$ python -q
>>> import numpy as np
>>> import numpy.linalg as la
>>> np.set_printoptions(suppress=True, linewidth=100)
>>> X = np.load("case13.npy")
>>> X.round(2)
array([[ 0.02, -0.12, -0.08],
       [-0.12,  0.65,  0.46],
       [-0.08,  0.46,  0.33]])
>>> # applying it twice changes nothing
>>> rank = la.matrix_rank(X)
>>> print(rank)
1
>>> N = la.svd(X)[2][rank:].T
>>> [int(la.matrix_rank(X[:, :j + 1])) for j in range(3)]
[1, 1, 1]
>>> np.allclose(X @ N, 0)
True
>>> [int(la.matrix_rank(np.delete(X, i, axis=0))) for i in range(3)]
[1, 1, 1]
>>> [int(la.matrix_rank(X[:i])) for i in range(1, len(X) + 1)]
[1, 1, 1]
>>> np.round(X @ N, 2) + 0
array([[0., 0.],
       [0., 0.],
       [0., 0.]])
>>> N.shape
(3, 2)
>>> print(np.allclose(X[:-1].T @ la.lstsq(X[:-1].T, X[-1])[0], X[-1]))
True
>>> w, evecs = la.eigh(X)
>>> x = np.array([-2, -3, -2])
>>> (np.sign(evecs[:, -1].round(6)) == np.sign(evecs[0, -1].round(6))).astype(int)
array([1, 0, 0])
>>> round(float(x @ X @ x), 2)
10.77
>>> np.round(la.eigvalsh(X[1:, 1:]), 2) + 0
array([0.  , 0.98])
>>> print(round(float(x @ X @ x / (x @ x)), 2), round(float(w[0]), 2), round(float(w[-1]), 2))
0.63 0.0 1.0
>>> data = np.array([[-1, 3, 0, 0, 0, 0],
...     [-3, 0, 0, 0, 0, 0],
...     [2, 0, 0, 0, 0, 0],
...     [0, 0, -1, 3, 0, 0],
...     [0, 0, -3, 0, 0, 0],
...     [0, 0, 2, 0, 0, 0],
...     [0, 0, 0, 0, -1, 3],
...     [0, 0, 0, 0, -3, 0],
...     [0, 0, 0, 0, 2, 0]])
>>> B = np.c_[data[:, :5] @ np.array([[0, 2, 1, 2, 0],
...     [2, 3, 1, 1, 0],
...     [0, 2, 2, 3, 3],
...     [1, 1, 3, 1, 0],
...     [1, 3, 0, 0, 0]]), np.array([-1, 0, 2, 1, 5, 0, 4, 3, -1])]
>>> print(B)
[[ 6  7  2  1  0 -1]
 [ 0 -6 -3 -6  0  0]
 [ 0  4  2  4  0  2]
 [ 3  1  7  0 -3  1]
 [ 0 -6 -6 -9 -9  5]
 [ 0  4  4  6  6  0]
 [-1 -3  0  0  0  4]
 [-3 -9  0  0  0  3]
 [ 2  6  0  0  0 -1]]
>>> np.round(la.lstsq(data, B[:, 0])[0], 2) + 0
array([0., 2., 0., 1., 1., 0.])
>>> np.round(la.norm(B - data @ la.lstsq(data, B)[0], axis=0), 2) + 0
array([0.  , 0.  , 0.  , 0.  , 0.  , 3.34])
>>> np.round(la.norm(la.qr(data)[0].T @ B, axis=0) ** 2 / ((B ** 2).sum(axis=0) + 1e-12), 2)
array([1. , 1. , 1. , 1. , 1. , 0.8])
>>> proj = data @ la.solve(data.T @ data, data.T)
>>> np.round(la.eigvalsh(proj), 2) + 0
array([0., 0., 0., 1., 1., 1., 1., 1., 1.])
>>> np.trace(proj)
np.float64(6.0)
>>> np.round(proj @ data[:, 0], 2)
array([-1., -3.,  2.,  0.,  0.,  0.,  0.,  0.,  0.])
>>> la.matrix_rank(np.eye(9) - proj)
np.int64(3)
>>> M = np.load("mat.npy")
>>> print(M)
[[ -0.5  -4.    0.5   0.1]
 [  2.2  12.    0.8   0.1]
 [ -2.3  12.    0.9  -1.4]
 [ -1.7 -18.   -1.8   0.2]]
>>> # column 1 is much longer than the rest
>>> proj = np.triu(np.array([[1, -8, -9, 4], [-1, 6, 9, 6], [-9, 9, 8, -8], [9, 1, -8, -6]]), 1) + np.eye(4)
>>> B = proj @ M @ la.inv(proj)
>>> np.round(la.det(B), 2)
np.float64(-5.95)
>>> la.matrix_rank(B)
np.int64(4)
>>> np.round(np.trace(B), 2), np.trace(M)
(np.float64(12.6), np.float64(12.6))
>>> np.round(np.poly(B), 2)
array([  1.  , -12.6 ,   6.63, -32.88,  -5.95])
>>> def softmax(z):
...     e = np.exp(z - z.max(axis=-1, keepdims=True))
...     return e / e.sum(axis=-1, keepdims=True)
... 
>>> np.round(softmax(data[1]), 2)
array([0.01, 0.2 , 0.2 , 0.2 , 0.2 , 0.2 ])
>>> S = data @ data.T / np.sqrt(6)
>>> np.round(softmax(S + np.triu(np.full(S.shape, -np.inf), 1)), 2)
array([[1.  , 0.  , 0.  , 0.  , 0.  , 0.  , 0.  , 0.  , 0.  ],
       [0.08, 0.92, 0.  , 0.  , 0.  , 0.  , 0.  , 0.  , 0.  ],
       [0.08, 0.02, 0.91, 0.  , 0.  , 0.  , 0.  , 0.  , 0.  ],
       [0.02, 0.02, 0.02, 0.95, 0.  , 0.  , 0.  , 0.  , 0.  ],
       [0.02, 0.02, 0.02, 0.07, 0.86, 0.  , 0.  , 0.  , 0.  ],
       [0.12, 0.12, 0.12, 0.05, 0.01, 0.59, 0.  , 0.  , 0.  ],
       [0.02, 0.02, 0.02, 0.02, 0.02, 0.02, 0.91, 0.  , 0.  ],
       [0.02, 0.02, 0.02, 0.02, 0.02, 0.02, 0.07, 0.81, 0.  ],
       [0.09, 0.09, 0.09, 0.09, 0.09, 0.09, 0.04, 0.01, 0.44]])
>>> softmax(S).round(6).argmax(axis=1)
array([0, 1, 2, 3, 4, 5, 6, 7, 8])
>>> np.round(softmax(S), 2) + 0
array([[0.86, 0.05, 0.01, 0.01, 0.01, 0.01, 0.01, 0.01, 0.01],
       [0.07, 0.81, 0.  , 0.02, 0.02, 0.02, 0.02, 0.02, 0.02],
       [0.04, 0.01, 0.44, 0.09, 0.09, 0.09, 0.09, 0.09, 0.09],
       [0.01, 0.01, 0.01, 0.86, 0.05, 0.01, 0.01, 0.01, 0.01],
       [0.02, 0.02, 0.02, 0.07, 0.81, 0.  , 0.02, 0.02, 0.02],
       [0.09, 0.09, 0.09, 0.04, 0.01, 0.44, 0.09, 0.09, 0.09],
       [0.01, 0.01, 0.01, 0.01, 0.01, 0.01, 0.86, 0.05, 0.01],
       [0.02, 0.02, 0.02, 0.02, 0.02, 0.02, 0.07, 0.81, 0.  ],
       [0.09, 0.09, 0.09, 0.09, 0.09, 0.09, 0.04, 0.01, 0.44]])
>>> G = M.T @ M
>>> la.matrix_rank(G)
np.int64(4)
>>> U, sigma, Vh = la.svd(M)
>>> np.argmax(sigma[:-1] / (sigma[1:] + 1e-6)) + 1
np.int64(3)
>>> B = U[:, :3] @ np.diag(sigma[:3]) @ Vh[:3]
>>> np.round(la.norm(M - B, 2), 2), np.round(sigma[3], 2)
(np.float64(0.07), np.float64(0.07))
>>> np.round(np.abs(M - B).max(), 2)
np.float64(0.05)
>>> la.matrix_rank(M, rtol=0.05)
np.int64(2)
>>> B.round(2)
array([[ -0.51,  -4.  ,   0.5 ,   0.13],
       [  2.18,  12.  ,   0.79,   0.15],
       [ -2.3 ,  12.  ,   0.9 ,  -1.39],
       [ -1.71, -18.  ,  -1.8 ,   0.24]])
>>> np.round(la.norm(M - B) / la.norm(M), 2)
np.float64(0.0)
>>> E = np.load("m.npy")
>>> print(E)
[[ 2.  0.]
 [ 0. -1.]]
>>> w1 = np.array([[0, -1, 2, -1, 2],
...     [3, 1, 1, -3, 1],
...     [0, 1, 2, 2, -3],
...     [-1, 0, -1, -3, 2],
...     [-2, -2, 0, -2, -2],
...     [-2, 3, 2, -2, 1]])
>>> coef = np.array([-1, 3, 2, -1, 2])
>>> act = np.maximum(data @ w1 + coef, 0)
>>> print((act > 0).astype(int))
[[1 1 1 0 1]
 [0 1 0 1 0]
 [0 1 1 0 1]
 [0 1 0 0 1]
 [0 0 0 0 1]
 [0 1 1 1 0]
 [0 1 1 0 1]
 [1 1 1 1 1]
 [0 0 1 0 0]]
>>> np.round((act > 0).mean(axis=0), 2)
array([0.22, 0.78, 0.67, 0.33, 0.67])
>>> basis = np.array([[2, 1], [2, 0], [1, 2], [1, 1], [1, 0]])
>>> (act @ basis).round(6).argmax(axis=1)
array([0, 0, 0, 0, 0, 0, 0, 0, 1])
>>> print(w1 @ basis)
[[  1   3]
 [  7   2]
 [  3   6]
 [ -4  -6]
 [-12  -4]
 [  3   0]]
>>> round(float(la.eigvalsh(E).min()), 2)
-1.0
>>> [round(float(la.det(E[:i, :i])), 2) + 0 for i in range(1, 3)]
[2.0, -2.0]
>>> print(np.round(softmax(E[0]), 2))
[0.88 0.12]
>>> S = E @ E.T / np.sqrt(2)
>>> print(softmax(S).round(6).argmax(axis=1))
[0 1]
>>> np.round(softmax(S), 2)
array([[0.94, 0.06],
       [0.33, 0.67]])
>>> np.round(softmax(S + np.triu(np.full(S.shape, -np.inf), 1)), 2)
array([[1.  , 0.  ],
       [0.33, 0.67]])
>>> B = E[0, 0] * E[1:] - np.outer(E[1:, 0], E[0])
>>> B
array([[ 0., -2.]])
>>> np.flatnonzero(~B.round(6).any(axis=1))
array([], dtype=int64)
>>> np.round(la.norm(E, axis=1), 2)
array([2., 1.])
>>> round(float(la.norm(E, "nuc")), 2)
3.0
>>> la.norm(E, axis=1).argmax()
np.int64(0)
>>> m1 = np.array([[5.0, 0.0, 0.0], [0.0, 30.0, -15.0], [0.0, -15.0, 14.0]])
>>> # splits into 2 blocks
>>> f = np.array([5, 5, 0])
>>> B = m1 + np.outer(f, np.eye(3)[0])
>>> la.matrix_rank(la.inv(B) - la.inv(m1), tol=1e-8)
np.int64(1)
>>> print(np.round(la.det(B) / la.det(m1), 2), np.round(1 + la.solve(m1, f)[0], 2))
2.0 2.0
>>> la.matrix_rank(B - m1)
np.int64(1)
>>> B
array([[ 10.,   0.,   0.],
       [  5.,  30., -15.],
       [  0., -15.,  14.]])
>>> B = np.array([[1], [-3], [-5], [2]])
>>> basis = np.array([[2, 2]])
>>> mat = B @ basis
>>> mat
array([[  2,   2],
       [ -6,  -6],
       [-10, -10],
       [  4,   4]])
>>> # columns 0 and 1 are equal
>>> rank = la.matrix_rank(mat)
>>> rank
np.int64(1)
>>> N = la.svd(mat)[2][rank:].T
>>> np.allclose(mat @ N, 0)
True
>>> mat @ N
array([[0.],
       [0.],
       [0.],
       [0.]])
>>> np.round(N @ N.T, 2)
array([[ 0.5, -0.5],
       [-0.5,  0.5]])
>>> [int(la.matrix_rank(np.delete(mat, i, axis=0))) for i in range(4)]
[1, 1, 1, 1]
>>> print(N.shape)
(2, 1)
>>> B = la.inv(M)
>>> print((np.abs(B) > 1e-9).astype(int))
[[1 1 1 1]
 [1 1 1 1]
 [1 1 1 1]
 [1 1 1 1]]
>>> np.allclose(B, M.T)
False
>>> round(float(la.det(M) * la.det(B)), 2)
1.0
>>> B = np.array([[-2, -2, -1], [-1, -1, 1]])
>>> np.einsum("ij->j", mat)
array([-10, -10])
>>> print(mat @ B)
[[ -6  -6   0]
 [ 18  18   0]
 [ 30  30   0]
 [-12 -12   0]]
>>> np.vstack([mat, B.T]).shape
(7, 2)
>>> np.einsum("ij,ij->i", mat, mat)
array([  8,  72, 200,  32])
>>> B.T @ mat.T
array([[ -6,  18,  30, -12],
       [ -6,  18,  30, -12],
       [  0,   0,   0,   0]])
>>> np.einsum("ik,kj->ij", mat, B)
array([[ -6,  -6,   0],
       [ 18,  18,   0],
       [ 30,  30,   0],
       [-12, -12,   0]])
>>> softmax(10 * mat[1])
array([0.5, 0.5])
>>> S = mat @ mat.T / np.sqrt(2)
>>> np.round(softmax(S)[1] @ mat, 2)
array([-10., -10.])
>>> B = np.array([[3, 7, 3], [8, -8, -6]])
>>> basis = np.kron(B, mat)
>>> round(la.norm(basis, 2), 2), round(float(la.norm(B, 2) * la.norm(mat, 2)), 2)
(np.float64(240.35), 240.35)
>>> basis
array([[  6,   6,  14,  14,   6,   6],
       [-18, -18, -42, -42, -18, -18],
       [-30, -30, -70, -70, -30, -30],
       [ 12,  12,  28,  28,  12,  12],
       [ 16,  16, -16, -16, -12, -12],
       [-48, -48,  48,  48,  36,  36],
       [-80, -80,  80,  80,  60,  60],
       [ 32,  32, -32, -32, -24, -24]])
>>> print(la.matrix_rank(basis))
2
>>> basis.shape
(8, 6)
>>> arr = np.load("dump.npy")
>>> arr
array([[0, 1, 0, 2],
       [3, 1, 1, 2],
       [1, 2, 1, 0]])
>>> B = np.array([[0, -1], [-2, 2], [-1, 1], [-1, -1]])
>>> la.matrix_rank(np.vstack([arr, B.T]))
np.int64(4)
>>> print(np.vstack([arr, B.T]).shape)
(5, 4)
>>> np.einsum("ik,kj->ji", arr, B)
array([[-4, -5, -5],
       [ 0, -2,  4]])
>>> np.einsum("ij,ij->i", arr, arr)
array([ 5, 15,  6])
>>> np.einsum("ij->j", arr)
array([4, 4, 2, 4])
>>> arr @ B
array([[-4,  0],
       [-5, -2],
       [-5,  4]])
